% ipython --no-banner

In [1]: import numpy as np

In [2]: np.set_printoptions(precision=3, suppress=True, linewidth=120, sign=" ")

In [3]: E = np.loadtxt("block12.csv", delimiter=",")

In [4]: print(E)
[[ 1.13 -0.51  0.33 -0.65 -0.94  0.25  0.94  0.63 -2.    0.81 -0.73]
 [ 0.12 -0.88 -0.4   0.28 -0.22  0.86  0.58  1.44 -0.56 -0.18 -0.52]
 [-1.81  1.19  1.63  0.85  0.74 -1.53 -0.66  3.01  2.8   0.63  1.57]
 [ 0.32  1.16 -0.12 -0.72  0.3  -0.9  -0.98 -4.12  0.24 -0.18  0.4 ]]

In [5]: rank = np.linalg.matrix_rank(E)

In [6]: rank
Out[6]: np.int64(3)

In [7]: ns = np.linalg.svd(E)[2][rank:].T

In [8]: np.linalg.matrix_rank(E.T @ E), np.linalg.matrix_rank(E @ E.T)
Out[8]: (np.int64(3), np.int64(3))

In [9]: [int(np.linalg.matrix_rank(E[:, :j + 1])) for j in range(11)]
Out[9]: [1, 2, 3, 3, 3, 3, 3, 3, 3, 3, 3]

In [10]: [int(np.linalg.matrix_rank(E[:i])) for i in range(1, len(E) + 1)]
Out[10]: [1, 2, 3, 3]

In [11]: U, sigma, Vh = np.linalg.svd(E)

In [12]: sigma.round(3) + 0
Out[12]: array([ 6.128,  5.044,  1.885,  0.   ])

In [13]: np.argmax(sigma[:-1] / (sigma[1:] + 1e-6)) + 1
Out[13]: np.int64(3)

In [14]: M2 = U[:, :3] @ np.diag(sigma[:3]) @ Vh[:3]

In [15]: round(np.abs(E - M2).max(), 3)
Out[15]: np.float64(0.0)

In [16]: M2
Out[16]: 
array([[ 1.13, -0.51,  0.33, -0.65, -0.94,  0.25,  0.94,  0.63, -2.  ,  0.81, -0.73],
       [ 0.12, -0.88, -0.4 ,  0.28, -0.22,  0.86,  0.58,  1.44, -0.56, -0.18, -0.52],
       [-1.81,  1.19,  1.63,  0.85,  0.74, -1.53, -0.66,  3.01,  2.8 ,  0.63,  1.57],
       [ 0.32,  1.16, -0.12, -0.72,  0.3 , -0.9 , -0.98, -4.12,  0.24, -0.18,  0.4 ]])

In [17]: print(round(np.linalg.norm(E - M2, 2), 3), np.round(sigma[3], 3))
0.0 0.0

In [18]: f, v = E[3], E[1]

In [19]: np.round(f @ v, 3)
Out[19]: np.float64(-8.787)

In [20]: round(f @ f, 3)
Out[20]: np.float64(21.066)

In [21]: pr = (f @ v) / (f @ f) * f

In [22]: np.linalg.matrix_rank(np.outer(f, v))
Out[22]: np.int64(1)

In [23]: np.round(np.linalg.norm(f + v) ** 2 + np.linalg.norm(f - v) ** 2, 3)
Out[23]: np.float64(51.814)

In [24]: v - pr
Out[24]: array([ 0.253, -0.396, -0.45 , -0.02 , -0.095,  0.485,  0.171, -0.279, -0.46 , -0.255, -0.353])

In [25]: pr
Out[25]: array([-0.133, -0.484,  0.05 ,  0.3  , -0.125,  0.375,  0.409,  1.719, -0.1  ,  0.075, -0.167])

In [26]: print(round(float((v - pr) @ f), 3))
0.0

In [27]: M = np.loadtxt("test15.csv", delimiter=",")

In [28]: M
Out[28]: 
array([[  0.,   9.,   0.,   7.,   0.,   0.],
       [ 10.,   0.,  17.,   0.,  16.,  18.],
       [  0.,  14.,  17.,   0.,   6.,  18.],
       [  1.,   3.,   0.,  13.,   0.,   0.],
       [  3.,   1.,   0.,  14.,   0.,   0.],
       [  0.,  21.,  15.,   0.,   1.,  16.],
       [  0.,   4.,  13.,   0.,   8.,  14.],
       [  4.,   0.,   0.,   7.,   0.,   0.],
       [  0.,   6.,   0.,   4.,   0.,   0.],
       [  0.,  11.,   0.,   3.,   0.,   0.],
       [  0.,  13.,   0.,   0.,   0.,   0.]])

In [29]: x0 = np.array([0, -1, 1, 1, 2, -1])

In [30]: target = M @ x0

In [31]: target
Out[31]: array([ -2.,  31.,  -3.,  10.,  13., -20.,  11.,   7.,  -2.,  -8., -13.])

In [32]: rng = np.random.default_rng(7149)

In [33]: target = target + 0.1 * rng.normal(size=11)

In [34]: print(target)
[ -2.106  31.032  -3.023  10.085  12.95  -19.97   10.993   6.858  -2.12   -8.053 -12.801]

In [35]: c, *_ = np.linalg.lstsq(M, target)

In [36]: [round(float(np.linalg.norm(np.linalg.solve(M.T @ M + lam * np.eye(6), M.T @ target))), 2) for lam in (0, 1, 10, 100)]
Out[36]: [2.84, 2.4, 2.15, 1.63]

In [37]: c.round()
Out[37]: array([-0., -1.,  1.,  1.,  2., -1.])

In [38]: round(float(np.linalg.norm(M, 2) / np.linalg.norm(M)), 3)
Out[38]: 0.827

In [39]: [round(float(x), 3) for x in np.linalg.svd(M, compute_uv=False)[:3]]
Out[39]: [53.038, 27.545, 21.339]

In [40]: np.abs(np.linalg.svd(M)[2][-1])
Out[40]: array([ 0.012,  0.001,  0.729,  0.002,  0.004,  0.684])

In [41]: M2 = M / np.sqrt((M ** 2).mean(axis=1, keepdims=True))

In [42]: np.linalg.norm(M2, axis=1)
Out[42]: array([ 2.449,  2.449,  2.449,  2.449,  2.449,  2.449,  2.449,  2.449,  2.449,  2.449,  2.449])

In [43]: np.linalg.matrix_rank(M2) == np.linalg.matrix_rank(M)
Out[43]: np.True_

In [44]: print(M2[0])
[ 0.     1.934  0.     1.504  0.     0.   ]

In [45]: np.linalg.matrix_rank(M - M.mean(axis=1, keepdims=True))
Out[45]: np.int64(5)

In [46]: W1 = np.array([[1, 0], [2, 2], [0, 2], [3, 3], [1, 0], [1, 2]])

In [47]: c = np.array([0, 5])

In [48]: hid = np.maximum(M @ W1 + c, 0)

In [49]: print((hid > 0).mean(axis=0))
[ 1.  1.]

In [50]: print(np.linalg.matrix_rank(hid))
2

In [51]: Z = np.array([[0, 2, 2], [-2, -1, 0]])

In [52]: print((hid @ Z).round(6).argmax(axis=1))
[ 2  2  2  2  2  2  2  2  2  2  2]

In [53]: print(hid @ Z)
[[ -88.   34.   78.]
 [-150.   13.   88.]
 [-206.    1.  104.]
 [-100.   42.   92.]
 [ -98.   45.   94.]
 [-218.    9.  118.]
 [-134.   -7.   60.]
 [ -52.   24.   50.]
 [ -58.   19.   48.]
 [ -72.   26.   62.]
 [ -62.   21.   52.]]

In [54]: print(W1 @ Z)
[[ 0  2  2]
 [-4  2  4]
 [-4 -2  0]
 [-6  3  6]
 [ 0  2  2]
 [-4  0  2]]

In [55]: X, _ = np.linalg.qr(np.array([[-0.2, -0.5, 0.0, -0.2, -0.4, -0.7, 0.9, 0.6],
    ...:     [2.3, 0.9, 1.0, -1.0, -0.3, 1.2, 0.0, -1.8],
    ...:     [1.2, -1.2, 0.6, 1.2, -1.6, -0.4, 1.0, 0.3],
    ...:     [-1.5, -1.7, 0.9, -1.0, 0.1, 0.2, 0.5, 0.1],
    ...:     [1.4, -0.3, -0.6, -0.7, -1.1, -1.6, 0.8, -1.1],
    ...:     [-0.8, 0.7, 1.2, -0.4, -1.3, 1.5, -1.6, 0.2],
    ...:     [-0.3, -0.2, 2.2, 0.8, 1.4, -0.1, 0.7, 1.5],
    ...:     [-0.6, 2.6, -0.9, 1.3, -0.5, -0.3, 1.5, -0.4]]))

In [56]: print(X)
[[-0.058  0.136  0.041 -0.047 -0.172  0.359  0.217 -0.877]
 [ 0.662 -0.21  -0.413 -0.4    0.055 -0.154  0.398 -0.049]
 [ 0.345  0.359 -0.105  0.651 -0.505 -0.166  0.173  0.067]
 [-0.432  0.449 -0.161 -0.326 -0.164  0.124  0.572  0.332]
 [ 0.403  0.11   0.224 -0.209 -0.243  0.726 -0.238  0.298]
 [-0.23  -0.211 -0.459 -0.258 -0.658 -0.111 -0.422 -0.046]
 [-0.086  0.051 -0.722  0.339  0.385  0.436 -0.119  0.035]
 [-0.173 -0.74   0.091  0.288 -0.214  0.274  0.435  0.146]]

In [57]: # orthonormal columns

In [58]: round(float(X[:, 4] @ X[:, 2]), 3)
Out[58]: 0.0

In [59]: np.round(X @ X.T, 3) + 0
Out[59]: 
array([[ 1.,  0.,  0.,  0.,  0.,  0.,  0.,  0.],
       [ 0.,  1.,  0.,  0.,  0.,  0.,  0.,  0.],
       [ 0.,  0.,  1.,  0.,  0.,  0.,  0.,  0.],
       [ 0.,  0.,  0.,  1.,  0.,  0.,  0.,  0.],
       [ 0.,  0.,  0.,  0.,  1.,  0.,  0.,  0.],
       [ 0.,  0.,  0.,  0.,  0.,  1.,  0.,  0.],
       [ 0.,  0.,  0.,  0.,  0.,  0.,  1.,  0.],
       [ 0.,  0.,  0.,  0.,  0.,  0.,  0.,  1.]])

In [60]: np.linalg.norm(X, axis=0)
Out[60]: array([ 1.,  1.,  1.,  1.,  1.,  1.,  1.,  1.])

In [61]: np.round(X.T @ X, 3) + 0
Out[61]: 
array([[ 1.,  0.,  0.,  0.,  0.,  0.,  0.,  0.],
       [ 0.,  1.,  0.,  0.,  0.,  0.,  0.,  0.],
       [ 0.,  0.,  1.,  0.,  0.,  0.,  0.,  0.],
       [ 0.,  0.,  0.,  1.,  0.,  0.,  0.,  0.],
       [ 0.,  0.,  0.,  0.,  1.,  0.,  0.,  0.],
       [ 0.,  0.,  0.,  0.,  0.,  1.,  0.,  0.],
       [ 0.,  0.,  0.,  0.,  0.,  0.,  1.,  0.],
       [ 0.,  0.,  0.,  0.,  0.,  0.,  0.,  1.]])

In [62]: np.allclose(X, X.T)
Out[62]: False

In [63]: q, _ = np.linalg.qr(np.array([[-0.9, 0.2, 0.5, -0.2, 1.1, -0.1, 1.0, 1.2, 1.7],
    ...:     [1.0, 1.7, 0.5, 1.1, 0.1, 0.9, 0.2, 1.3, 0.2],
    ...:     [0.7, -1.3, -0.3, 0.4, 0.1, -1.6, -0.3, 0.3, 0.0],
    ...:     [-0.3, 1.3, 1.8, -2.5, -0.2, 0.3, -0.4, -0.7, 0.4],
    ...:     [2.5, 0.2, -0.2, -0.1, 0.6, -0.2, 0.1, -0.2, 0.7],
    ...:     [0.5, 0.7, 2.2, 2.3, -1.6, -0.1, 1.8, -0.8, -0.7],
    ...:     [0.7, -0.9, -0.2, 0.3, 0.4, -0.1, -0.6, 0.8, 0.3],
    ...:     [0.2, -1.5, 0.8, -0.3, -1.6, 0.5, 0.7, 0.3, 0.3],
    ...:     [0.2, -1.1, 0.4, -1.0, 1.5, 0.1, 0.2, 0.6, -0.2]]))

In [64]: mat = q[:, :9]

In [65]: mat
Out[65]: 
array([[-0.293, -0.058, -0.151,  0.025, -0.568,  0.055,  0.465, -0.462, -0.363],
       [ 0.325, -0.513,  0.025,  0.171, -0.142, -0.359, -0.241, -0.524,  0.346],
       [ 0.228,  0.388, -0.046,  0.077, -0.071,  0.707, -0.158, -0.404,  0.31 ],
       [-0.098, -0.389, -0.474, -0.692,  0.119,  0.243, -0.232, -0.067, -0.071],
       [ 0.813, -0.066,  0.095, -0.266, -0.047,  0.062,  0.438,  0.118, -0.209],
       [ 0.163, -0.211, -0.682,  0.582, -0.025,  0.162,  0.03 ,  0.307, -0.062],
       [ 0.228,  0.268, -0.034,  0.04 , -0.179, -0.156, -0.629, -0.09 , -0.643],
       [ 0.065,  0.45 , -0.452, -0.061,  0.471, -0.416,  0.23 , -0.371,  0.027],
       [ 0.065,  0.33 , -0.266, -0.267, -0.618, -0.286, -0.076,  0.3  ,  0.431]])

In [66]: # columns are unit length and at right angles

In [67]: gram = mat.T @ mat

In [68]: np.linalg.svd(mat, compute_uv=False) ** 2
Out[68]: array([ 1.,  1.,  1.,  1.,  1.,  1.,  1.,  1.,  1.])

In [69]: np.linalg.matrix_rank(gram)
Out[69]: np.int64(9)

In [70]: np.trace(gram), (mat ** 2).sum()
Out[70]: (np.float64(9.0), np.float64(9.0))

In [71]: np.linalg.eigvalsh(gram)[::-1]
Out[71]: array([ 1.,  1.,  1.,  1.,  1.,  1.,  1.,  1.,  1.])

In [72]: np.diag(gram)
Out[72]: array([ 1.,  1.,  1.,  1.,  1.,  1.,  1.,  1.,  1.])
